$ python -q
>>> import numpy as np
>>> from numpy import linalg as LA
>>> np.set_printoptions(precision=3, suppress=True, linewidth=200)
>>> X = np.array([[5.0, 1.0, 0.0, 0.0, 0.0, 0.0, 0.0],
...     [0.0, 5.0, 1.0, 0.0, 0.0, 0.0, 0.0],
...     [0.0, 0.0, 5.0, 1.0, 0.0, 0.0, 0.0],
...     [0.0, 0.0, 0.0, 5.0, 1.0, 0.0, 0.0],
...     [0.0, 0.0, 0.0, 0.0, 5.0, 1.0, 0.0],
...     [0.0, 0.0, 0.0, 0.0, 0.0, 5.0, 1.0],
...     [0.0, 0.0, 0.0, 0.0, 0.0, 0.0, 5.0]])
>>> th = np.radians(30)
>>> r_ = np.eye(7)
>>> r_[6, 6] = r_[1, 1] = np.cos(th)
>>> r_[6, 1], r_[1, 6] = -np.sin(th), np.sin(th)
>>> r_
array([[ 1.   ,  0.   ,  0.   ,  0.   ,  0.   ,  0.   ,  0.   ],
       [ 0.   ,  0.866,  0.   ,  0.   ,  0.   ,  0.   ,  0.5  ],
       [ 0.   ,  0.   ,  1.   ,  0.   ,  0.   ,  0.   ,  0.   ],
       [ 0.   ,  0.   ,  0.   ,  1.   ,  0.   ,  0.   ,  0.   ],
       [ 0.   ,  0.   ,  0.   ,  0.   ,  1.   ,  0.   ,  0.   ],
       [ 0.   ,  0.   ,  0.   ,  0.   ,  0.   ,  1.   ,  0.   ],
       [ 0.   , -0.5  ,  0.   ,  0.   ,  0.   ,  0.   ,  0.866]])
>>> A2 = X @ r_.T
>>> round(LA.det(r_), 3), round(np.trace(r_), 3)
(np.float64(1.0), np.float64(6.732))
>>> np.abs(A2 - X).max(axis=0)
array([0. , 2.5, 0. , 0. , 0. , 0. , 2.5])
>>> np.allclose(LA.norm(X, axis=1), LA.norm(A2, axis=1))
True
>>> np.allclose(X @ X.T, A2 @ A2.T)
True
>>> LA.svd(X, compute_uv=False), LA.svd(A2, compute_uv=False)
(array([5.934, 5.741, 5.443, 5.075, 4.685, 4.335, 4.089]), array([5.934, 5.741, 5.443, 5.075, 4.685, 4.335, 4.089]))
>>> LA.matrix_rank(X - X[0, 0] * np.eye(7))
np.int64(6)
>>> A2 = LA.inv(X)
>>> np.round(LA.inv(A2), 3) + 0
array([[5., 1., 0., 0., 0., 0., 0.],
       [0., 5., 1., 0., 0., 0., 0.],
       [0., 0., 5., 1., 0., 0., 0.],
       [0., 0., 0., 5., 1., 0., 0.],
       [0., 0., 0., 0., 5., 1., 0.],
       [0., 0., 0., 0., 0., 5., 1.],
       [0., 0., 0., 0., 0., 0., 5.]])
>>> np.allclose(A2, X.T)
False
>>> np.round(LA.cond(X), 3)
np.float64(1.451)
>>> np.round(X @ A2, 3) + 0
array([[1., 0., 0., 0., 0., 0., 0.],
       [0., 1., 0., 0., 0., 0., 0.],
       [0., 0., 1., 0., 0., 0., 0.],
       [0., 0., 0., 1., 0., 0., 0.],
       [0., 0., 0., 0., 1., 0., 0.],
       [0., 0., 0., 0., 0., 1., 0.],
       [0., 0., 0., 0., 0., 0., 1.]])
>>> (np.abs(A2) > 1e-9).astype(int)
array([[1, 1, 1, 1, 1, 1, 1],
       [0, 1, 1, 1, 1, 1, 1],
       [0, 0, 1, 1, 1, 1, 1],
       [0, 0, 0, 1, 1, 1, 1],
       [0, 0, 0, 0, 1, 1, 1],
       [0, 0, 0, 0, 0, 1, 1],
       [0, 0, 0, 0, 0, 0, 1]])
